In [1]: import numpy as np

In [2]: import numpy.linalg as la

In [3]: np.set_printoptions(precision=2, suppress=True, linewidth=200)

In [4]: A = np.loadtxt("dump.csv", delimiter=",")

In [5]: A
Out[5]: 
array([[-3.,  0.,  1.,  0.,  1.,  0.,  0.,  3.,  0., -2.,  2.,  0.,  0.,  0.],
       [ 0.,  2., -2.,  0.,  0., -2.,  2.,  0.,  0.,  0., -3.,  0.,  1.,  0.],
       [ 0.,  0.,  0.,  0.,  0.,  0.,  0., -2.,  0.,  0.,  0., -1.,  0.,  0.],
       [ 0.,  0.,  0.,  0.,  0.,  0.,  0.,  0.,  0.,  0.,  0.,  1.,  0.,  0.],
       [ 0.,  0., -1., -1.,  0.,  0.,  0.,  2.,  0.,  0.,  0.,  0.,  0.,  0.],
       [ 1.,  0., -1.,  0.,  0.,  2.,  3.,  0.,  0.,  3.,  0.,  0.,  0.,  3.],
       [-2.,  0.,  0.,  0.,  0.,  0.,  0.,  1., -3.,  0., -2., -2.,  0.,  0.],
       [ 0.,  0.,  0.,  0.,  0.,  0.,  0.,  0.,  0.,  0.,  0., -1.,  0.,  0.],
       [ 1.,  0.,  0.,  0.,  0.,  0.,  0.,  0., -2.,  0.,  0.,  0.,  0.,  0.],
       [ 0., -1.,  0.,  0.,  0.,  0.,  2., -1., -1.,  0.,  0.,  0.,  0.,  0.]])

In [6]: # looks like rank 9

In [7]: [round(float(x), 2) for x in la.svd(A, compute_uv=False)[:3]]
Out[7]: [6.82, 5.51, 4.94]

In [8]: np.argsort(-la.norm(A, axis=0).round(6), kind="stable")[:3]
Out[8]: array([ 7,  6, 10])

In [9]: round(float(la.norm(A, 2) / la.norm(A)), 2)
Out[9]: 0.59

In [10]: la.matrix_rank(A, rtol=0.1)
Out[10]: np.int64(8)

In [11]: r = la.matrix_rank(A)

In [12]: r
Out[12]: np.int64(9)

In [13]: null = la.svd(A)[2][r:].T

In [14]: [int(la.matrix_rank(A[:, :j + 1])) for j in range(14)]
Out[14]: [1, 2, 3, 4, 5, 6, 6, 7, 8, 8, 8, 9, 9, 9]

In [15]: np.allclose(A @ null, 0)
Out[15]: True

In [16]: null.shape
Out[16]: (14, 5)

In [17]: data = np.load("sample16.npy")

In [18]: data
Out[18]: 
array([[-1, -3,  2,  2,  2,  0, -2, -2],
       [-1,  1, -3,  0,  2,  3, -3, -3],
       [ 0,  1, -2, -1, -2,  3,  0,  3],
       [ 3, -3,  0, -3,  0, -3,  0, -1],
       [-3,  2,  1, -3,  1, -2, -2,  0],
       [-3, -2, -3, -2,  3, -3, -3,  0],
       [ 0,  1,  2,  0,  0, -2, -3, -1],
       [-2, -3,  1,  1,  2, -1, -1,  3],
       [ 2,  2, -3,  2, -1, -3,  0, -2],
       [ 3, -3,  2, -2,  2, -3, -2, -2],
       [ 3, -2, -3, -2,  0,  2,  0, -1],
       [ 3, -3,  2,  1,  2,  2,  2, -2],
       [-1, -2, -1,  1, -3,  2,  3,  2]])

In [19]: Y = np.c_[data[:, :6] @ np.array([[5, -2, -1, -5, 0, 3],
    ...:     [-5, 2, -3, -2, -2, -4],
    ...:     [3, 3, -5, -5, 0, 4],
    ...:     [-3, -5, -4, -3, 4, 2],
    ...:     [-4, -3, -5, 3, 0, -3],
    ...:     [3, 2, 3, 5, -1, -3]]), np.array([0, -2, -3, -3, -2, 1, 0, 2, 0, 2, -2, 3, 1])]

In [20]: Y
Out[20]: 
array([[  2, -14, -18,   1,  14,  15,   0],
       [-18,  -5,  12,  39,  -5, -34,  -2],
       [  9,  13,  30,  20,  -9, -17,  -3],
       [ 30,  -3,   9, -15,  -3,  24,  -3],
       [-23,  21,  -7,   8, -14, -16,  -2],
       [-29, -12,   8,  34,  -1, -17,   1],
       [ -5,   4, -19, -22,   0,  10,   0],
       [ -6, -12, -11,   9,  11,   9,   2],
       [-20, -22,  -5, -23,   7,   2,   0],
       [ 25,  -8, -15, -22,   1,  28,   2],
       [ 28,  -5,  32,  20,  -6,  -5,  -2],
       [ 31, -13, -12,  -6,   8,  19,   3],
       [ 17,   3,  29,  12,   6,   6,   1]])

In [21]: la.norm(la.qr(data)[0].T @ Y, axis=0) ** 2 / ((Y ** 2).sum(axis=0) + 1e-12)
Out[21]: array([1.  , 1.  , 1.  , 1.  , 1.  , 1.  , 0.69])

In [22]: np.round(la.norm(Y - data @ la.lstsq(data, Y)[0], axis=0), 2) + 0
Out[22]: array([0.  , 0.  , 0.  , 0.  , 0.  , 0.  , 3.88])

In [23]: P = data @ la.solve(data.T @ data, data.T)

In [24]: np.trace(P)
Out[24]: np.float64(8.0)

In [25]: np.diag(P)
Out[25]: array([0.62, 0.69, 0.59, 0.51, 0.56, 0.71, 0.53, 0.7 , 0.8 , 0.45, 0.48, 0.6 , 0.77])

In [26]: w1 = np.array([[0, -2, 1, -4, 2],
    ...:     [-4, 1, 2, 5, -3],
    ...:     [2, 3, -4, 5, -4],
    ...:     [-5, -3, 3, -4, -4],
    ...:     [-1, 0, -2, 3, -2],
    ...:     [2, 4, 1, 0, -2],
    ...:     [-5, -5, 2, -3, 5],
    ...:     [-5, -3, 0, -1, 3]])

In [27]: c = np.array([5, 0, 1, 5, 3])

In [28]: act = np.maximum(data @ w1 + c, 0)

In [29]: (act > 0).astype(int)
Out[29]: 
array([[1, 1, 0, 1, 0],
       [1, 1, 1, 1, 0],
       [0, 1, 1, 0, 1],
       [1, 0, 0, 0, 1],
       [1, 1, 0, 1, 0],
       [1, 1, 0, 1, 1],
       [1, 1, 0, 1, 0],
       [0, 0, 0, 1, 1],
       [0, 0, 1, 0, 1],
       [1, 1, 0, 1, 1],
       [1, 0, 1, 0, 1],
       [1, 0, 0, 0, 1],
       [0, 0, 1, 0, 1]])

In [30]: (act > 0).mean(axis=0)
Out[30]: array([0.69, 0.54, 0.38, 0.54, 0.69])

In [31]: cent = np.array([[5, 4, 0], [-5, -1, 3], [5, -3, 0], [2, 3, -2], [-3, -1, 0]])

In [32]: (act @ cent).round(6).argmax(axis=1)
Out[32]: array([1, 1, 0, 1, 1, 1, 1, 1, 0, 1, 0, 0, 2])

In [33]: Y = data[0, 0] * data[1:] - np.outer(data[1:, 0], data[0])

In [34]: Y
Out[34]: 
array([[  0,  -4,   5,   2,   0,  -3,   1,   1],
       [  0,  -1,   2,   1,   2,  -3,   0,  -3],
       [  0,  12,  -6,  -3,  -6,   3,   6,   7],
       [  0, -11,   5,   9,   5,   2,  -4,  -6],
       [  0,  -7,   9,   8,   3,   3,  -3,  -6],
       [  0,  -1,  -2,   0,   0,   2,   3,   1],
       [  0,  -3,   3,   3,   2,   1,  -3,  -7],
       [  0,   4,  -1,  -6,  -3,   3,   4,   6],
       [  0,  12,  -8,  -4,  -8,   3,   8,   8],
       [  0,  11,  -3,  -4,  -6,  -2,   6,   7],
       [  0,  12,  -8,  -7,  -8,  -2,   4,   8],
       [  0,  -1,   3,   1,   5,  -2,  -5,  -4]])

In [35]: data[:, 0] / data[0, 0]
Out[35]: array([ 1.,  1., -0., -3.,  3.,  3., -0.,  2., -2., -3., -3., -3.,  1.])

In [36]: np.flatnonzero(~Y.round(6).any(axis=1))
Out[36]: array([], dtype=int64)

In [37]: Y = data / np.sqrt((data ** 2).mean(axis=1, keepdims=True))

In [38]: la.matrix_rank(Y) == la.matrix_rank(data)
Out[38]: np.True_

In [39]: la.matrix_rank(data - data.mean(axis=1, keepdims=True))
Out[39]: np.int64(7)

In [40]: F = np.load("run15.npy")

In [41]: F
Out[41]: 
array([[ 1.89,  0.3 ,  0.07, -0.4 ,  0.89],
       [ 0.3 ,  0.36,  0.91, -0.44, -1.7 ],
       [ 0.07,  0.91,  2.36,  0.05,  1.36],
       [-0.4 , -0.44,  0.05,  2.62,  0.56],
       [ 0.89, -1.7 ,  1.36,  0.56, -1.24]])

In [42]: # equal to its transpose

In [43]: x0 = np.array([2, 1, 2, 0, 0])

In [44]: target = F @ x0

In [45]: target
Out[45]: array([ 4.22,  2.78,  5.77, -1.14,  2.8 ])

In [46]: np.round(la.solve(F.T, F[0]), 2) + 0
Out[46]: array([1., 0., 0., 0., 0.])

In [47]: np.round(la.solve(F, target + F[:, 0]), 2) + 0
Out[47]: array([3., 1., 2., 0., 0.])

In [48]: np.round(la.solve(F, -2 * target), 2) + 0
Out[48]: array([-4., -2., -4.,  0.,  0.])

In [49]: np.round(la.solve(F, F[:, 3]), 2) + 0
Out[49]: array([0., 0., 0., 1., 0.])
